$ python -q
>>> import numpy as np
>>> from numpy import linalg as LA
>>> np.set_printoptions(precision=3, suppress=True, linewidth=140, floatmode="fixed")
>>> J = np.load("m.npy")
>>> J
array([[-3.000,  1.000,  0.000,  0.000,  0.000,  0.000,  0.000,  0.000,  0.000,  0.000,  0.000,  0.000],
       [ 0.000, -3.000,  1.000,  0.000,  0.000,  0.000,  0.000,  0.000,  0.000,  0.000,  0.000,  0.000],
       [ 0.000,  0.000, -3.000,  1.000,  0.000,  0.000,  0.000,  0.000,  0.000,  0.000,  0.000,  0.000],
       [ 0.000,  0.000,  0.000, -3.000,  1.000,  0.000,  0.000,  0.000,  0.000,  0.000,  0.000,  0.000],
       [ 0.000,  0.000,  0.000,  0.000, -3.000,  1.000,  0.000,  0.000,  0.000,  0.000,  0.000,  0.000],
       [ 0.000,  0.000,  0.000,  0.000,  0.000, -3.000,  1.000,  0.000,  0.000,  0.000,  0.000,  0.000],
       [ 0.000,  0.000,  0.000,  0.000,  0.000,  0.000, -3.000,  1.000,  0.000,  0.000,  0.000,  0.000],
       [ 0.000,  0.000,  0.000,  0.000,  0.000,  0.000,  0.000, -3.000,  1.000,  0.000,  0.000,  0.000],
       [ 0.000,  0.000,  0.000,  0.000,  0.000,  0.000,  0.000,  0.000, -3.000,  1.000,  0.000,  0.000],
       [ 0.000,  0.000,  0.000,  0.000,  0.000,  0.000,  0.000,  0.000,  0.000, -3.000,  1.000,  0.000],
       [ 0.000,  0.000,  0.000,  0.000,  0.000,  0.000,  0.000,  0.000,  0.000,  0.000, -3.000,  1.000],
       [ 0.000,  0.000,  0.000,  0.000,  0.000,  0.000,  0.000,  0.000,  0.000,  0.000,  0.000, -3.000]])
>>> # triangular
>>> LA.matrix_rank(J - J[0, 0] * np.eye(12))
np.int64(11)
>>> np.sort(LA.eigvals(J))
array([-3.000, -3.000, -3.000, -3.000, -3.000, -3.000, -3.000, -3.000, -3.000, -3.000, -3.000, -3.000])
>>> np.prod(np.diag(J)), np.round(LA.det(J), 3)
(np.float64(531441.0), np.float64(531441.0))
>>> [int(LA.matrix_rank(LA.matrix_power(J, p))) for p in range(1, 13)]
[12, 12, 12, 12, 12, 12, 12, 12, 12, 12, 12, 12]
>>> f = np.array([2, 0, 2, 1, 1, 1, 2, 3, 0, 0, 2, 3])
>>> A2 = J + np.outer(f, np.eye(12)[9])
>>> LA.matrix_rank(A2 - J)
np.int64(1)
>>> A2 = LA.inv(J)
>>> np.round(LA.det(J) * LA.det(A2), 3)
np.float64(1.0)
>>> np.round(J @ A2, 3) + 0
array([[1.000, 0.000, 0.000, 0.000, 0.000, 0.000, 0.000, 0.000, 0.000, 0.000, 0.000, 0.000],
       [0.000, 1.000, 0.000, 0.000, 0.000, 0.000, 0.000, 0.000, 0.000, 0.000, 0.000, 0.000],
       [0.000, 0.000, 1.000, 0.000, 0.000, 0.000, 0.000, 0.000, 0.000, 0.000, 0.000, 0.000],
       [0.000, 0.000, 0.000, 1.000, 0.000, 0.000, 0.000, 0.000, 0.000, 0.000, 0.000, 0.000],
       [0.000, 0.000, 0.000, 0.000, 1.000, 0.000, 0.000, 0.000, 0.000, 0.000, 0.000, 0.000],
       [0.000, 0.000, 0.000, 0.000, 0.000, 1.000, 0.000, 0.000, 0.000, 0.000, 0.000, 0.000],
       [0.000, 0.000, 0.000, 0.000, 0.000, 0.000, 1.000, 0.000, 0.000, 0.000, 0.000, 0.000],
       [0.000, 0.000, 0.000, 0.000, 0.000, 0.000, 0.000, 1.000, 0.000, 0.000, 0.000, 0.000],
       [0.000, 0.000, 0.000, 0.000, 0.000, 0.000, 0.000, 0.000, 1.000, 0.000, 0.000, 0.000],
       [0.000, 0.000, 0.000, 0.000, 0.000, 0.000, 0.000, 0.000, 0.000, 1.000, 0.000, 0.000],
       [0.000, 0.000, 0.000, 0.000, 0.000, 0.000, 0.000, 0.000, 0.000, 0.000, 1.000, 0.000],
       [0.000, 0.000, 0.000, 0.000, 0.000, 0.000, 0.000, 0.000, 0.000, 0.000, 0.000, 1.000]])
>>> print(LA.det(J) * A2)
[[-177147.000  -59049.000  -19683.000   -6561.000   -2187.000    -729.000    -243.000     -81.000     -27.000      -9.000      -3.000
       -1.000]
 [     -0.000 -177147.000  -59049.000  -19683.000   -6561.000   -2187.000    -729.000    -243.000     -81.000     -27.000      -9.000
       -3.000]
 [     -0.000      -0.000 -177147.000  -59049.000  -19683.000   -6561.000   -2187.000    -729.000    -243.000     -81.000     -27.000
       -9.000]
 [     -0.000      -0.000      -0.000 -177147.000  -59049.000  -19683.000   -6561.000   -2187.000    -729.000    -243.000     -81.000
      -27.000]
 [     -0.000      -0.000      -0.000      -0.000 -177147.000  -59049.000  -19683.000   -6561.000   -2187.000    -729.000    -243.000
      -81.000]
 [     -0.000      -0.000      -0.000      -0.000      -0.000 -177147.000  -59049.000  -19683.000   -6561.000   -2187.000    -729.000
     -243.000]
 [     -0.000      -0.000      -0.000      -0.000      -0.000      -0.000 -177147.000  -59049.000  -19683.000   -6561.000   -2187.000
     -729.000]
 [     -0.000      -0.000      -0.000      -0.000      -0.000      -0.000      -0.000 -177147.000  -59049.000  -19683.000   -6561.000
    -2187.000]
 [     -0.000      -0.000      -0.000      -0.000      -0.000      -0.000      -0.000      -0.000 -177147.000  -59049.000  -19683.000
    -6561.000]
 [     -0.000      -0.000      -0.000      -0.000      -0.000      -0.000      -0.000      -0.000      -0.000 -177147.000  -59049.000
   -19683.000]
 [     -0.000      -0.000      -0.000      -0.000      -0.000      -0.000      -0.000      -0.000      -0.000      -0.000 -177147.000
   -59049.000]
 [     -0.000      -0.000      -0.000      -0.000      -0.000      -0.000      -0.000      -0.000      -0.000      -0.000      -0.000
  -177147.000]]
>>> print(np.round(LA.inv(A2), 3) + 0)
[[-3.000  1.000  0.000  0.000  0.000  0.000  0.000  0.000  0.000  0.000  0.000  0.000]
 [ 0.000 -3.000  1.000  0.000  0.000  0.000  0.000  0.000  0.000  0.000  0.000  0.000]
 [ 0.000  0.000 -3.000  1.000  0.000  0.000  0.000  0.000  0.000  0.000  0.000  0.000]
 [ 0.000  0.000  0.000 -3.000  1.000  0.000  0.000  0.000  0.000  0.000  0.000  0.000]
 [ 0.000  0.000  0.000  0.000 -3.000  1.000  0.000  0.000  0.000  0.000  0.000  0.000]
 [ 0.000  0.000  0.000  0.000  0.000 -3.000  1.000  0.000  0.000  0.000  0.000  0.000]
 [ 0.000  0.000  0.000  0.000  0.000  0.000 -3.000  1.000  0.000  0.000  0.000  0.000]
 [ 0.000  0.000  0.000  0.000  0.000  0.000  0.000 -3.000  1.000  0.000  0.000  0.000]
 [ 0.000  0.000  0.000  0.000  0.000  0.000  0.000  0.000 -3.000  1.000  0.000  0.000]
 [ 0.000  0.000  0.000  0.000  0.000  0.000  0.000  0.000  0.000 -3.000  1.000  0.000]
 [ 0.000  0.000  0.000  0.000  0.000  0.000  0.000  0.000  0.000  0.000 -3.000  1.000]
 [ 0.000  0.000  0.000  0.000  0.000  0.000  0.000  0.000  0.000  0.000  0.000 -3.000]]
>>> round(float(LA.slogdet(J)[0]), 3)
1.0
>>> np.round(LA.cond(J), 3)
np.float64(1.95)
>>> A2.round(3) + 0
array([[-0.333, -0.111, -0.037, -0.012, -0.004, -0.001,  0.000,  0.000,  0.000,  0.000,  0.000,  0.000],
       [ 0.000, -0.333, -0.111, -0.037, -0.012, -0.004, -0.001,  0.000,  0.000,  0.000,  0.000,  0.000],
       [ 0.000,  0.000, -0.333, -0.111, -0.037, -0.012, -0.004, -0.001,  0.000,  0.000,  0.000,  0.000],
       [ 0.000,  0.000,  0.000, -0.333, -0.111, -0.037, -0.012, -0.004, -0.001,  0.000,  0.000,  0.000],
       [ 0.000,  0.000,  0.000,  0.000, -0.333, -0.111, -0.037, -0.012, -0.004, -0.001,  0.000,  0.000],
       [ 0.000,  0.000,  0.000,  0.000,  0.000, -0.333, -0.111, -0.037, -0.012, -0.004, -0.001,  0.000],
       [ 0.000,  0.000,  0.000,  0.000,  0.000,  0.000, -0.333, -0.111, -0.037, -0.012, -0.004, -0.001],
       [ 0.000,  0.000,  0.000,  0.000,  0.000,  0.000,  0.000, -0.333, -0.111, -0.037, -0.012, -0.004],
       [ 0.000,  0.000,  0.000,  0.000,  0.000,  0.000,  0.000,  0.000, -0.333, -0.111, -0.037, -0.012],
       [ 0.000,  0.000,  0.000,  0.000,  0.000,  0.000,  0.000,  0.000,  0.000, -0.333, -0.111, -0.037],
       [ 0.000,  0.000,  0.000,  0.000,  0.000,  0.000,  0.000,  0.000,  0.000,  0.000, -0.333, -0.111],
       [ 0.000,  0.000,  0.000,  0.000,  0.000,  0.000,  0.000,  0.000,  0.000,  0.000,  0.000, -0.333]])
>>> A2 = J / np.sqrt((J ** 2).mean(axis=1, keepdims=True))
>>> LA.norm(A2, axis=1)
array([3.464, 3.464, 3.464, 3.464, 3.464, 3.464, 3.464, 3.464, 3.464, 3.464, 3.464, 3.464])
>>> J - J.mean(axis=1, keepdims=True)
array([[-2.833,  1.167,  0.167,  0.167,  0.167,  0.167,  0.167,  0.167,  0.167,  0.167,  0.167,  0.167],
       [ 0.167, -2.833,  1.167,  0.167,  0.167,  0.167,  0.167,  0.167,  0.167,  0.167,  0.167,  0.167],
       [ 0.167,  0.167, -2.833,  1.167,  0.167,  0.167,  0.167,  0.167,  0.167,  0.167,  0.167,  0.167],
       [ 0.167,  0.167,  0.167, -2.833,  1.167,  0.167,  0.167,  0.167,  0.167,  0.167,  0.167,  0.167],
       [ 0.167,  0.167,  0.167,  0.167, -2.833,  1.167,  0.167,  0.167,  0.167,  0.167,  0.167,  0.167],
       [ 0.167,  0.167,  0.167,  0.167,  0.167, -2.833,  1.167,  0.167,  0.167,  0.167,  0.167,  0.167],
       [ 0.167,  0.167,  0.167,  0.167,  0.167,  0.167, -2.833,  1.167,  0.167,  0.167,  0.167,  0.167],
       [ 0.167,  0.167,  0.167,  0.167,  0.167,  0.167,  0.167, -2.833,  1.167,  0.167,  0.167,  0.167],
       [ 0.167,  0.167,  0.167,  0.167,  0.167,  0.167,  0.167,  0.167, -2.833,  1.167,  0.167,  0.167],
       [ 0.167,  0.167,  0.167,  0.167,  0.167,  0.167,  0.167,  0.167,  0.167, -2.833,  1.167,  0.167],
       [ 0.167,  0.167,  0.167,  0.167,  0.167,  0.167,  0.167,  0.167,  0.167,  0.167, -2.833,  1.167],
       [ 0.250,  0.250,  0.250,  0.250,  0.250,  0.250,  0.250,  0.250,  0.250,  0.250,  0.250, -2.750]])
>>> q, evecs = LA.qr(J[:, :10])[0], LA.qr(J[:, 10:])[0]
>>> sig = LA.svd(q.T @ evecs, compute_uv=False)
>>> sig.round(3) + 0
array([0.331, 0.000])
>>> np.round(LA.norm(q @ q.T - evecs @ evecs.T, 2), 3)
np.float64(1.0)
>>> np.degrees(np.arccos(sig.clip(0, 1)))
array([70.640, 90.000])
>>> feats = np.loadtxt("a.csv", delimiter=",")
>>> feats
array([[ 1.000,  2.000, -2.000,  3.000,  1.000,  5.000,  3.000],
       [ 2.000,  2.000, -3.000,  1.000,  1.000, -2.000,  5.000],
       [-3.000,  1.000,  2.000,  3.000,  0.000,  0.000, -3.000],
       [ 2.000,  1.000, -1.000,  3.000, -4.000, -1.000,  2.000],
       [ 0.000,  0.000,  0.000,  0.000, -3.000, -2.000, -1.000],
       [ 0.000,  0.000,  0.000,  0.000, -1.000,  3.000,  0.000],
       [ 0.000,  0.000,  0.000,  0.000,  1.000,  3.000, -3.000]])
>>> q, Rm = LA.qr(feats)
>>> np.allclose(Rm.T @ Rm, feats.T @ feats)
True
>>> q.shape, Rm.shape
((7, 7), (7, 7))
>>> def softmax(z):
...     e = np.exp(z - z.max(axis=-1, keepdims=True))
...     return e / e.sum(axis=-1, keepdims=True)
... 
>>> softmax(feats[4] + -3)
array([0.220, 0.220, 0.220, 0.220, 0.011, 0.030, 0.081])
>>> scores = feats @ feats.T / np.sqrt(7)
>>> softmax(scores)[4] @ feats
array([ 0.601,  0.327, -0.297,  0.979, -3.277, -1.656, -0.070])
>>> print(softmax(scores).round(6).argmax(axis=1))
[0 1 2 3 4 0 6]
>>> A2 = np.array([[9, 1], [6, 5], [3, 8], [7, 5], [2, 8], [8, 9], [0, 8]])
>>> np.einsum("ik,kj->ij", feats, A2)
array([[ 78.000,  87.000],
       [ 14.000,  23.000],
       [  6.000,   9.000],
       [ 26.000, -11.000],
       [-22.000, -50.000],
       [ 22.000,  19.000],
       [ 26.000,  11.000]])
>>> A2.T @ feats.T
array([[ 78.000,  14.000,   6.000,  26.000, -22.000,  22.000,  26.000],
       [ 87.000,  23.000,   9.000, -11.000, -50.000,  19.000,  11.000]])
>>> np.einsum("ij->j", feats)
array([ 2.000,  6.000, -4.000, 10.000, -5.000,  6.000,  3.000])
>>> np.einsum("ik,kj->ji", feats, A2)
array([[ 78.000,  14.000,   6.000,  26.000, -22.000,  22.000,  26.000],
       [ 87.000,  23.000,   9.000, -11.000, -50.000,  19.000,  11.000]])
>>> feats @ A2
array([[ 78.000,  87.000],
       [ 14.000,  23.000],
       [  6.000,   9.000],
       [ 26.000, -11.000],
       [-22.000, -50.000],
       [ 22.000,  19.000],
       [ 26.000,  11.000]])
>>> rng = np.random.default_rng(76767)
>>> labels = rng.permutation(7)
>>> labels
array([6, 0, 1, 5, 3, 4, 2])
>>> A2 = feats[labels][:, labels]
>>> np.round(LA.det(A2), 3), round(float(LA.det(feats[labels])), 3)
(np.float64(-468.0), 468.0)
>>> np.trace(A2)
np.float64(5.0)
>>> print(np.allclose(A2, feats))
False
